>>> import numpy as np
>>> from numpy import linalg as LA
>>> np.set_printoptions(suppress=True, linewidth=100)
>>> data = np.load("block6.npy")
>>> data
array([[ 1,  5, 13,  0,  0,  1],
       [ 0,  5,  9,  0,  0,  0],
       [ 0,  0,  0,  0,  7,  4],
       [ 0,  0,  0,  8,  0,  7],
       [ 0,  0,  0, 12,  0,  3],
       [ 0,  0,  0,  0,  5,  7],
       [ 3,  4, 12,  0,  5,  1],
       [10,  3, 12,  0,  9,  7],
       [ 0,  0,  0,  5,  0,  0],
       [ 6,  8, 21,  0, 13,  0],
       [13,  0,  1,  0,  7, 17],
       [ 0,  4,  9,  0,  0,  0],
       [ 0,  0,  0, 15,  0,  2]])
>>> out = np.c_[data[:, :2] @ np.array([[5, -2], [6, 8]]), np.array([2, 3, -3, 0, -2, -1, 3, -2, 3, 1, -3, -1, -2])]
>>> out
array([[ 35,  38,   2],
       [ 30,  40,   3],
       [  0,   0,  -3],
       [  0,   0,   0],
       [  0,   0,  -2],
       [  0,   0,  -1],
       [ 39,  26,   3],
       [ 68,   4,  -2],
       [  0,   0,   3],
       [ 78,  52,   1],
       [ 65, -26,  -3],
       [ 24,  32,  -1],
       [  0,   0,  -2]])
>>> LA.matrix_rank(out)
np.int64(3)
>>> np.round(LA.norm(LA.qr(data)[0].T @ out, axis=0) ** 2 / ((out ** 2).sum(axis=0) + 1e-12), 1)
array([1. , 1. , 0.5])
>>> D = LA.norm(out[:, None] - out[None], axis=-1)
>>> D.shape
(13, 13)
>>> np.round(LA.norm(out, axis=1), 1)
array([51.7, 50.1,  3. ,  0. ,  2. ,  1. , 47. , 68.1,  3. , 93.7, 70.1, 40. ,  2. ])
>>> LA.matrix_rank(D ** 2)
np.int64(5)
>>> P = data @ LA.solve(data.T @ data, data.T)
>>> np.round(np.trace(P), 1)
np.float64(6.0)
>>> np.allclose(P @ P, P)
True
>>> np.round(P @ data[:, 0], 1) + 0
array([ 1.,  0.,  0.,  0.,  0.,  0.,  3., 10.,  0.,  6., 13.,  0.,  0.])
>>> np.round(LA.eigvalsh(P), 1) + 0
array([0., 0., 0., 0., 0., 0., 0., 1., 1., 1., 1., 1., 1.])
>>> rng = np.random.default_rng(95)
>>> out = data + rng.integers(-2, 3, (13, 5)) @ rng.integers(-2, 3, (5, 6))
>>> out
array([[ -1,   3,  15,   4,   0,   3],
       [ -2,   5,  10,   3,  -1,  -2],
       [ -8,   0,   4,   1,  -2,  -2],
       [  2,  -1,  -1,   5,   1,  11],
       [ -2,  -4,   5,  15,  -2,   2],
       [  6,   3,  -4,   4,  14,   6],
       [  5,   6,  11,  -3,   6,  -1],
       [  8,   5,  10,  -2,   6,   6],
       [ -8,  -4,   7,   0, -12,  -1],
       [  6,  13,  16,  -1,  13,  -3],
       [  4,   1,   4,  -1,  -3,  13],
       [ -2,   5,  11,  -2,  -4,  -6],
       [ -3,  -2,   4,  21,  -2,  -3]])
>>> np.abs(out - data).sum(axis=1)
array([12,  9, 28, 12, 17, 27, 11, 12, 37, 14, 28, 17, 22])
>>> out - data
array([[ -2,  -2,   2,   4,   0,   2],
       [ -2,   0,   1,   3,  -1,  -2],
       [ -8,   0,   4,   1,  -9,  -6],
       [  2,  -1,  -1,  -3,   1,   4],
       [ -2,  -4,   5,   3,  -2,  -1],
       [  6,   3,  -4,   4,   9,  -1],
       [  2,   2,  -1,  -3,   1,  -2],
       [ -2,   2,  -2,  -2,  -3,  -1],
       [ -8,  -4,   7,  -5, -12,  -1],
       [  0,   5,  -5,  -1,   0,  -3],
       [ -9,   1,   3,  -1, -10,  -4],
       [ -2,   1,   2,  -2,  -4,  -6],
       [ -3,  -2,   4,   6,  -2,  -5]])
>>> LA.matrix_rank(out - data, tol=1e-8)
np.int64(5)
>>> out = data / np.sqrt((data ** 2).mean(axis=1, keepdims=True))
>>> out[10].round(1)
array([1.4, 0. , 0.1, 0. , 0.8, 1.8])
>>> np.round(LA.norm(out, axis=1), 1)
array([2.4, 2.4, 2.4, 2.4, 2.4, 2.4, 2.4, 2.4, 2.4, 2.4, 2.4, 2.4, 2.4])
>>> LA.matrix_rank(out) == LA.matrix_rank(data)
np.True_
>>> F = np.load("out15.npy")
>>> F
array([[-2., -1.,  1., -1.,  0.,  0.],
       [-1., -1.,  1., -3.,  0.,  0.],
       [-2.,  2., -3.,  3.,  0.,  0.],
       [ 2., -3., -2.,  3.,  0.,  0.],
       [ 0.,  0.,  0.,  0., -2.,  0.],
       [ 0.,  0.,  0.,  0.,  3.,  3.]])
>>> idx = rng.permutation(6)
>>> idx
array([0, 1, 4, 3, 2, 5])
>>> out = F[idx][:, idx]
>>> round(float(LA.det(out)), 1), round(LA.det(F[idx]), 1)
(462.0, np.float64(-462.0))
>>> np.diag(out)
array([-2., -1., -2.,  3., -3.,  3.])
>>> J = np.array([[2, 0, 3, 2, 3],
...     [0, 2, 1, 1, 0],
...     [1, 0, 1, 0, 2],
...     [2, 0, 3, 0, 0],
...     [1, 3, 3, 3, 0],
...     [0, 2, 1, 3, 3],
...     [0, 3, 2, 2, 2]])
>>> Uu, s, vt = LA.svd(J, full_matrices=False)
>>> np.round(np.sqrt((s ** 2).sum()), 1), np.round(LA.norm(J), 1)
(np.float64(11.1), np.float64(11.1))
>>> np.round(np.abs(vt[0]), 1)
array([0.2, 0.4, 0.6, 0.5, 0.4])
>>> np.allclose(Uu * s @ vt, J)
True
>>> np.abs(Uu[:, 0]).round(6).argmax()
np.int64(4)
>>> np.round(vt @ vt.T, 1) + 0
array([[1., 0., 0., 0., 0.],
       [0., 1., 0., 0., 0.],
       [0., 0., 1., 0., 0.],
       [0., 0., 0., 1., 0.],
       [0., 0., 0., 0., 1.]])
>>> Uu.shape, s.shape, vt.shape
((7, 5), (5,), (5, 5))
>>> (s > 1e-8).sum()
np.int64(5)
>>> np.round(s / s[0], 1) + 0
array([1. , 0.4, 0.4, 0.1, 0. ])
>>> np.round(np.cumsum(s ** 2) / np.sum(s ** 2), 1)
array([0.7, 0.9, 1. , 1. , 1. ])
>>> np.round(Uu.T @ J @ vt.T, 1) + 0
array([[9.5, 0. , 0. , 0. , 0. ],
       [0. , 4.2, 0. , 0. , 0. ],
       [0. , 0. , 3.6, 0. , 0. ],
       [0. , 0. , 0. , 1.4, 0. ],
       [0. , 0. , 0. , 0. , 0.3]])
>>> A = np.load("x.npy")
>>> A
array([[ 2.,  0.,  0.,  0.,  0.,  0.,  0.],
       [ 0., -2.,  0.,  0.,  1.,  2.,  0.],
       [ 0., -1.,  0., -2.,  1., -2., -1.],
       [ 0.,  2., -2., -1.,  2.,  0.,  1.],
       [ 0.,  2.,  1.,  1., -2.,  2.,  2.],
       [ 0.,  2., -2.,  1.,  1.,  1., -2.],
       [ 0., -2., -1., -2.,  2.,  2.,  2.]])
>>> def softmax(z):
...     e = np.exp(z - z.max(axis=-1, keepdims=True))
...     return e / e.sum(axis=-1, keepdims=True)
... 
>>> np.round(softmax(A[1] + 5), 1) + 0
array([0.1, 0. , 0.1, 0.1, 0.2, 0.5, 0.1])
>>> np.round(softmax(10 * A[1]), 1) + 0
array([0., 0., 0., 0., 0., 1., 0.])
>>> scores = A @ A.T / np.sqrt(7)
>>> np.round(softmax(scores)[1] @ A, 1) + 0
array([ 0. , -1.9, -0.6, -1.1,  1.5,  1.9,  1.1])
>>> np.round(softmax(scores), 1) + 0
array([[0.4, 0.1, 0.1, 0.1, 0.1, 0.1, 0.1],
       [0. , 0.4, 0. , 0. , 0. , 0. , 0.6],
       [0. , 0. , 0.9, 0. , 0. , 0. , 0. ],
       [0. , 0. , 0. , 0.9, 0. , 0.1, 0. ],
       [0. , 0. , 0. , 0. , 1. , 0. , 0. ],
       [0. , 0. , 0. , 0. , 0. , 0.9, 0. ],
       [0. , 0. , 0. , 0. , 0. , 0. , 1. ]])
>>> round(LA.det(A), 1)
np.float64(234.0)
>>> np.round(np.sort(LA.eigvals(A).real), 1)
array([-5.2, -2.9,  0.6,  0.6,  0.7,  2. ,  4.2])
>>> np.flatnonzero(LA.matrix_power((A != 0) + (A.T != 0) + np.eye(7), 7)[0])
array([0])
